>>> import numpy as np
>>> from numpy import linalg as LA
>>> np.set_printoptions(precision=2, suppress=True, linewidth=140, sign=" ")
>>> m1 = np.load("layer14.npy")
>>> m1
array([[  0,   0,   0],
       [  9,   7,   0],
       [ 15,   4,   0],
       [  0,   1,   4],
       [  2,   3,   0],
       [  0,   0,   8],
       [  1,  14,   0],
       [  0,   0,   0],
       [  0,   0,  12],
       [  0,   0,  11],
       [ 11,   3,   0],
       [ 17,   0,   0],
       [  9,  16,   0],
       [  0,   0,   6],
       [  2,   3,   0],
       [  0,   0,   0],
       [  0,   0,  13],
       [  5,   0,   0],
       [  0,   0,   6],
       [ 12,  19,   0],
       [  0,   0,   5],
       [  0,   0,  12]])
>>> x0 = np.array([0, 2, 2])
>>> h1 = np.maximum(m1 @ x0, 0)
>>> np.flatnonzero(h1 > 1e-9)
array([  1,   2,   3,   4,   5,   6,   8,   9,  10,  12,  13,  14,  16,  18,  19,  20,  21])
>>> h1
array([  0,  14,   8,  10,   6,  16,  28,   0,  24,  22,   6,   0,  32,  12,   6,   0,  26,   0,  12,  38,  10,  24])
>>> out = np.array([[2, -2, -2], [0, -2, 0], [2, -2, 1]])
>>> W0 = out - out.T
>>> W0
array([[ 0, -2, -4],
       [ 2,  0,  2],
       [ 4, -2,  0]])
>>> # rows and columns are dependent
>>> t3 = np.stack([W0, -3 * W0, W0[::-1]])
>>> print(LA.matrix_rank(t3))
[ 2  2  2]
>>> LA.norm(t3, axis=(1, 2))
array([  6.93,  20.78,   6.93])
>>> print(t3.shape)
(3, 3, 3)
>>> X = np.load("data.npy")
>>> print(X)
[[-2 -2 -2]
 [-2 -4 -4]
 [-2 -4 -6]]
>>> round(LA.norm(X, "nuc"), 2)
np.float64(12.0)
>>> X[1] @ X[2]
np.int64(44)
>>> np.round(LA.norm(X, 2), 2)
np.float64(10.1)
>>> def softmax(z):
...     e = np.exp(z - z.max(axis=-1, keepdims=True))
...     return e / e.sum(axis=-1, keepdims=True)
... 
>>> softmax(X[1])
array([ 0.79,  0.11,  0.11])
>>> scores = X @ X.T / np.sqrt(3)
>>> softmax(scores)[1] @ X
array([-2.  , -4.  , -5.98])
>>> proj = np.triu(np.array([[4, 5, 0], [4, 4, 0], [2, 4, 1]]), 1) + np.eye(3)
>>> out = proj @ X @ LA.inv(proj)
>>> out
array([[-12.,  38., -22.],
       [ -2.,   6.,  -4.],
       [ -2.,   6.,  -6.]])
>>> proj @ X - X @ proj
array([[-10., -10., -20.],
       [  0.,  10.,   0.],
       [  0.,  10.,   0.]])
>>> np.trace(out), np.trace(X)
(np.float64(-12.0), np.int64(-12))
>>> print(LA.matrix_rank(out))
3
>>> Xs = (m1 - m1.mean(axis=0)) / m1.std(axis=0)
>>> Xs.std(axis=0)
array([ 1.,  1.,  1.])
>>> coef = LA.lstsq(np.delete(Xs, 1, axis=1), Xs[:, 1])[0]
>>> coef
array([ 0.29, -0.27])
>>> print(np.abs(coef).argmax())
0
>>> np.round(1 - np.var(Xs[:, 1] - np.delete(Xs, 1, axis=1) @ coef), 2)
np.float64(0.24)
>>> x0 = np.array([0, 3, 0])
>>> (X @ x0).argmax()
np.int64(0)
>>> X * x0
array([[  0,  -6,   0],
       [  0, -12,   0],
       [  0, -12,   0]])
>>> (X * x0).sum(axis=1)
array([ -6, -12, -12])
>>> E = np.diag(10 * np.array([-2, -2, -2])) + np.array([[3, 1, 2], [1, -4, -4], [2, 1, -1]])
>>> E
array([[-17,   1,   2],
       [  1, -24,  -4],
       [  2,   1, -21]])
>>> theta = np.radians(45)
>>> r_ = np.eye(3)
>>> r_[0, 0] = r_[1, 1] = np.cos(theta)
>>> r_[0, 1], r_[1, 0] = -np.sin(theta), np.sin(theta)
>>> print(r_)
[[ 0.71 -0.71  0.  ]
 [ 0.71  0.71  0.  ]
 [ 0.    0.    1.  ]]
>>> out = E @ r_.T
>>> np.allclose(LA.norm(E, axis=1), LA.norm(out, axis=1))
True
>>> np.abs(out - E).max(axis=0)
array([ 16.68,  12.31,   0.  ])
>>> np.round(LA.det(r_), 2), np.round(np.trace(r_), 2)
(np.float64(1.0), np.float64(2.41))
>>> print(LA.svd(E, compute_uv=False), LA.svd(out, compute_uv=False))
[ 25.13  20.97  16.18] [ 25.13  20.97  16.18]
>>> round(np.abs(LA.eigvals(E)).max(), 2)
np.float64(22.89)
>>> np.sort(np.abs(LA.eigvals(E)))
array([ 16.27,  22.89,  22.89])
>>> print(np.round(LA.det(E), 2))
-8525.0
>>> LA.matrix_power(E, 3)
array([[ -5197,   1150,   2424],
       [  1770, -13619,  -6212],
       [  2114,   1398,  -9239]])
>>> np.allclose(E, E.T)
False
>>> E @ E
array([[294, -39, -80],
       [-49, 573, 182],
       [-75, -43, 441]])
>>> (E + E.T) / 2
array([[-17. ,   1. ,   2. ],
       [  1. , -24. ,  -1.5],
       [  2. ,  -1.5, -21. ]])
>>> rng = np.random.default_rng(73147)
>>> idx = rng.permutation(3)
>>> print(idx)
[ 1  0  2]
>>> out = E[idx][:, idx]
>>> out
array([[-24,   1,  -4],
       [  1, -17,   2],
       [  1,   2, -21]])
>>> K = np.load("w.npy")
>>> K
array([[ 0.19, -0.19,  0.09, -0.33],
       [-0.19,  0.19, -0.09,  0.33],
       [ 0.09, -0.09,  0.05, -0.16],
       [-0.33,  0.33, -0.16,  0.58]])
>>> ev, vecs = LA.eigh(K)
>>> print(np.round(LA.svd(K, compute_uv=False), 2) + 0)
[ 1.  0.  0.  0.]
>>> ev.round(2) + 0
array([ 0.,  0.,  0.,  1.])
>>> print(np.round(LA.eigvalsh(K @ K), 2) + 0)
[ 0.  0.  0.  1.]
>>> vecs @ np.diag(ev) @ vecs.T
array([[ 0.19, -0.19,  0.09, -0.33],
       [-0.19,  0.19, -0.09,  0.33],
       [ 0.09, -0.09,  0.05, -0.16],
       [-0.33,  0.33, -0.16,  0.58]])
>>> np.unique(ev.round(6) + 0, return_counts=True)[1]
array([ 3,  1])
>>> np.abs(vecs[:, -1])
array([ 0.43,  0.43,  0.22,  0.76])
>>> softmax(K).sum(axis=1)
array([ 1.,  1.,  1.,  1.])
>>> softmax(K[3] + -2)
array([ 0.15,  0.29,  0.18,  0.38])
>>> np.round(softmax(10 * K[3]), 2) + 0
array([ 0.  ,  0.08,  0.  ,  0.92])
>>> scores = K @ K.T / np.sqrt(4)
>>> softmax(scores + np.triu(np.full(scores.shape, -np.inf), 1))
array([[ 1.  ,  0.  ,  0.  ,  0.  ],
       [ 0.45,  0.55,  0.  ,  0.  ],
       [ 0.35,  0.32,  0.34,  0.  ],
       [ 0.2 ,  0.28,  0.22,  0.31]])
>>> softmax(scores)
array([[ 0.28,  0.23,  0.27,  0.22],
       [ 0.22,  0.27,  0.23,  0.28],
       [ 0.27,  0.24,  0.26,  0.23],
       [ 0.2 ,  0.28,  0.22,  0.31]])
>>> softmax(scores).round(6).argmax(axis=1)
array([ 0,  3,  0,  3])
>>> round(np.trace(LA.pinv(K) @ K), 2)
np.float64(1.0)
>>> print(K @ LA.pinv(K) @ K)
[[ 0.19 -0.19  0.09 -0.33]
 [-0.19  0.19 -0.09  0.33]
 [ 0.09 -0.09  0.05 -0.16]
 [-0.33  0.33 -0.16  0.58]]
>>> print(np.unique(K.round(6), axis=0).shape)
(4, 4)
>>> np.allclose(K[:-1].T @ LA.lstsq(K[:-1].T, K[-1])[0], K[-1])
True
>>> left, sv, VT = LA.svd(K)
>>> vecs = VT[:(sv > 1e-8).sum()]
>>> x0 = K[2] + 3 * K[1] + rng.integers(2) * np.eye(4)[3]
>>> x0
array([-0.47,  0.47, -0.24,  1.82])
>>> vecs.T @ vecs
array([[ 0.19, -0.19,  0.09, -0.33],
       [-0.19,  0.19, -0.09,  0.33],
       [ 0.09, -0.09,  0.05, -0.16],
       [-0.33,  0.33, -0.16,  0.58]])
>>> round(LA.norm(x0 - vecs.T @ vecs @ x0), 2)
np.float64(0.65)
>>> out = np.array([[8, -9, 6], [-7, 2, -7], [-5, 4, 6], [9, 3, -3]])
>>> K @ out
array([[-0.61, -2.68,  4.  ],
       [ 0.61,  2.68, -4.  ],
       [-0.31, -1.34,  2.  ],
       [ 1.07,  4.69, -7.  ]])
>>> print(out.T @ K.T)
[[-0.61  0.61 -0.31  1.07]
 [-2.68  2.68 -1.34  4.69]
 [ 4.   -4.    2.   -7.  ]]
>>> np.einsum("ij->j", K)
array([-0.24,  0.24, -0.12,  0.41])
